$ ipython --no-banner

In [1]: import numpy as np

In [2]: from numpy import linalg as LA

In [3]: np.set_printoptions(precision=3, suppress=True, linewidth=140)

In [4]: A = np.load("out9.npy")

In [5]: A
Out[5]: 
array([[-2.,  0.],
       [ 0., -2.]])

In [6]: evals, evecs = LA.eigh(A)

In [7]: vec = np.array([-2, 0])

In [8]: np.abs(A).sum(axis=1).max(), np.abs(evals).max()
Out[8]: (np.float64(2.0), np.float64(2.0))

In [9]: evecs * np.maximum(evals, 0) @ evecs.T
Out[9]: 
array([[0., 0.],
       [0., 0.]])

In [10]: vec @ A @ vec
Out[10]: np.float64(-8.0)

In [11]: evecs * np.abs(evals) @ evecs.T
Out[11]: 
array([[2., 0.],
       [0., 2.]])

In [12]: evals, evecs = LA.eig(A)

In [13]: np.prod(evals)
Out[13]: np.float64(4.0)

In [14]: np.sort(LA.eigvals(A @ A))
Out[14]: array([4., 4.])

In [15]: np.sort(LA.eigvals(A.T))
Out[15]: array([-2., -2.])

In [16]: np.sort(LA.eigvals(LA.inv(A)))
Out[16]: array([-0.5, -0.5])

In [17]: basis = np.array([[2, 2, 1, 0, 1, 0, 0],
    ...:     [-2, -1, 1, 1, -2, 1, -2],
    ...:     [-1, -1, 2, 0, 2, 2, 1],
    ...:     [2, -2, -2, 1, -1, -1, -1],
    ...:     [1, 2, 0, 2, 2, -2, -2],
    ...:     [1, -2, -1, -1, 1, 1, 1],
    ...:     [-1, 1, -2, 0, 2, -1, 1]])

In [18]: rng = np.random.default_rng(86)

In [19]: data = (rng.random((28, 7)) < 0.25) @ basis

In [20]: data
Out[20]: 
array([[-2, -1,  1,  1, -2,  1, -2],
       [ 4,  0, -1,  1,  0, -1, -1],
       [ 1,  2,  0,  2,  2, -2, -2],
       [-1, -1,  2,  0,  2,  2,  1],
       [ 4,  2,  0,  1,  4, -1, -1],
       [ 1, -1,  1,  1,  5,  1,  0],
       [ 0,  0,  0,  0,  0,  0,  0],
       [ 2,  1, -4,  3,  3, -4, -2],
       [ 2,  2,  1,  0,  1,  0,  0],
       [ 2,  0, -1,  1,  3, -1, -1],
       [ 0,  0,  0,  0,  0,  0,  0],
       [ 1, -2, -1, -1,  1,  1,  1],
       [ 1,  3, -1,  0,  3, -1,  1],
       [ 2,  0, -1,  1,  3, -1, -1],
       [-2, -1,  1,  1, -2,  1, -2],
       [ 1, -2,  2,  2,  0,  2, -2],
       [-1,  1, -2,  0,  2, -1,  1],
       [ 0,  0,  0,  0,  0,  0,  0],
       [-1, -1,  2,  0,  2,  2,  1],
       [-2, -1,  1,  1, -2,  1, -2],
       [ 1, -2, -1, -1,  1,  1,  1],
       [ 2, -5, -1,  0,  2,  2,  1],
       [ 0, -3,  1, -1,  3,  3,  2],
       [ 1,  2,  0,  2,  2, -2, -2],
       [ 1,  1,  3,  0,  3,  2,  1],
       [ 0,  0,  0,  0,  0,  0,  0],
       [ 1,  2,  0,  2,  2, -2, -2],
       [ 1, -2, -1, -1,  1,  1,  1]])

In [21]: # rows 6 and 10 are equal

In [22]: gram = np.cov(data, rowvar=False)

In [23]: gram.shape
Out[23]: (7, 7)

In [24]: np.argwhere(np.triu(np.abs(np.corrcoef(data.T)) > 0.8, 1))
Out[24]: array([[3, 6]])

In [25]: round(float(np.corrcoef(data[:, 4], data[:, 3])[0, 1]), 3)
Out[25]: 0.063

In [26]: np.argsort(-data.std(axis=0).round(6), kind="stable")
Out[26]: array([1, 4, 5, 0, 2, 6, 3])

In [27]: np.polyfit(data[:, 4], data[:, 3], 1)
Out[27]: array([0.037, 0.485])

In [28]: lab = data[:, 1] > np.median(data[:, 1])

In [29]: u = data[lab].mean(axis=0) - data[~lab].mean(axis=0)

In [30]: lab.astype(int)
Out[30]: array([0, 0, 1, 0, 1, 0, 0, 1, 1, 0, 0, 0, 1, 0, 0, 0, 1, 0, 0, 0, 0, 0, 0, 1, 1, 0, 1, 0])

In [31]: np.argsort(-np.abs(u).round(6), kind="stable")
Out[31]: array([1, 5, 4, 0, 3, 2, 6])

In [32]: round(float((((data - data.mean(axis=0)) @ u > 0) == lab).mean()), 3)
Out[32]: 0.821

In [33]: ((data - data.mean(axis=0)) @ u > 0).astype(int)
Out[33]: array([0, 1, 1, 0, 1, 1, 0, 1, 1, 1, 0, 0, 1, 1, 0, 0, 1, 0, 0, 0, 0, 0, 0, 1, 0, 0, 1, 0])

In [34]: W1 = np.array([[9, -5, 9],
    ...:     [9, -4, 4],
    ...:     [-2, -2, -2],
    ...:     [-2, 9, -7],
    ...:     [-9, -8, -7],
    ...:     [-4, -7, 9],
    ...:     [9, 7, -1]])

In [35]: beta = np.array([1, 2, 0])

In [36]: act = np.maximum(data @ W1 + beta, 0)

In [37]: (act > 0).astype(int)
Out[37]: 
array([[0, 1, 0],
       [1, 0, 1],
       [0, 0, 0],
       [0, 0, 0],
       [1, 0, 1],
       [0, 0, 0],
       [1, 1, 0],
       [1, 1, 0],
       [1, 0, 1],
       [0, 0, 0],
       [1, 1, 0],
       [0, 0, 1],
       [1, 0, 0],
       [0, 0, 0],
       [0, 1, 0],
       [0, 0, 1],
       [0, 1, 0],
       [1, 1, 0],
       [0, 0, 0],
       [0, 1, 0],
       [0, 0, 1],
       [0, 0, 1],
       [0, 0, 0],
       [0, 0, 0],
       [0, 0, 1],
       [1, 1, 0],
       [0, 0, 0],
       [0, 0, 1]])

In [38]: basis = np.array([[5, 5], [4, 5], [3, 2]])

In [39]: act @ basis
Out[39]: 
array([[ 72,  90],
       [229, 206],
       [  0,   0],
       [  0,   0],
       [ 63,  62],
       [  0,   0],
       [ 13,  15],
       [ 57,  70],
       [181, 164],
       [  0,   0],
       [ 13,  15],
       [ 33,  22],
       [125, 125],
       [  0,   0],
       [ 72,  90],
       [  9,   6],
       [ 20,  25],
       [ 13,  15],
       [  0,   0],
       [ 72,  90],
       [ 33,  22],
       [  9,   6],
       [  0,   0],
       [  0,   0],
       [  9,   6],
       [ 13,  15],
       [  0,   0],
       [ 33,  22]])

In [40]: LA.pinv(A)
Out[40]: 
array([[-0.5,  0. ],
       [ 0. , -0.5]])

In [41]: other = data + rng.integers(-2, 3, (28, 5)) @ rng.integers(-2, 3, (5, 7))

In [42]: other
Out[42]: 
array([[-10,  -5,  -1,  -2,  -3,   5,   9],
       [ -2, -10,  -6,  -5,   1,   7,   9],
       [ -7,   9,   7,   8,  -2,  -6,   5],
       [  1,  -9,   0,  -2,   6,   6,  -1],
       [ -2,  -2,  -2,  -3,   2,   5,   9],
       [  1,  -9,  -7,  -7,   9,   6,   3],
       [  4,   4,  10,   6,   0,   0,  -6],
       [  7, -10, -11,  -6,  10,   4,  -4],
       [  2,  18,   3,   6,  -3, -14,  -4],
       [  4,  -2,   0,   3,   2,   0,  -4],
       [ -5,  -7,  -1,  -1,   1,   4,   6],
       [ -2,   3,  -4,   0,  -2,  -5,   3],
       [  0,   0,  -5,  -7,   5,   4,   6],
       [ -4,  -1,   4,   5,   3,  -1,   4],
       [ -5,  -5,   1,  -2,   1,   5,   3],
       [ -1,   2,  -1,   5,  -2,  -6,  -3],
       [ -4,  -3,  -2,  -3,   5,   3,   6],
       [  1,  -2,   4,  -1,   7,   2,  -1],
       [  0,  -1,  -1,  -7,   4,   6,   4],
       [ -5,   3,   3,   1,  -6,   2,   3],
       [  2,  -7,  -4,  -6,   2,   7,   3],
       [  0, -11,   3,   2,   6,   5,   2],
       [ -3,  -5,  -7,  -2,  -2,   1,   5],
       [  4,  -4,   0,  -3,   9,   4,  -3],
       [  5,  -6,  -3,  -4,   4,   6,  -2],
       [ -3,  -3,  -4,  -2,  -1,   1,   4],
       [  7,   0,   0,   0,   6,   0,  -8],
       [ -4,   0,  -5,  -2,   0,  -3,   6]])

In [43]: LA.matrix_rank(other - data, tol=1e-8)
Out[43]: np.int64(5)

In [44]: np.round(LA.svd(other - data, compute_uv=False), 3) + 0
Out[44]: array([50.164, 33.661, 22.349, 11.944, 10.07 ,  0.   ,  0.   ])

In [45]: np.abs(other - data).sum(axis=1)
Out[45]: array([33, 46, 43, 24, 34, 36, 30, 49, 46, 12, 25, 23, 27, 21, 22, 23, 22, 18, 20, 19, 23, 22, 24, 28, 29, 18, 22, 22])
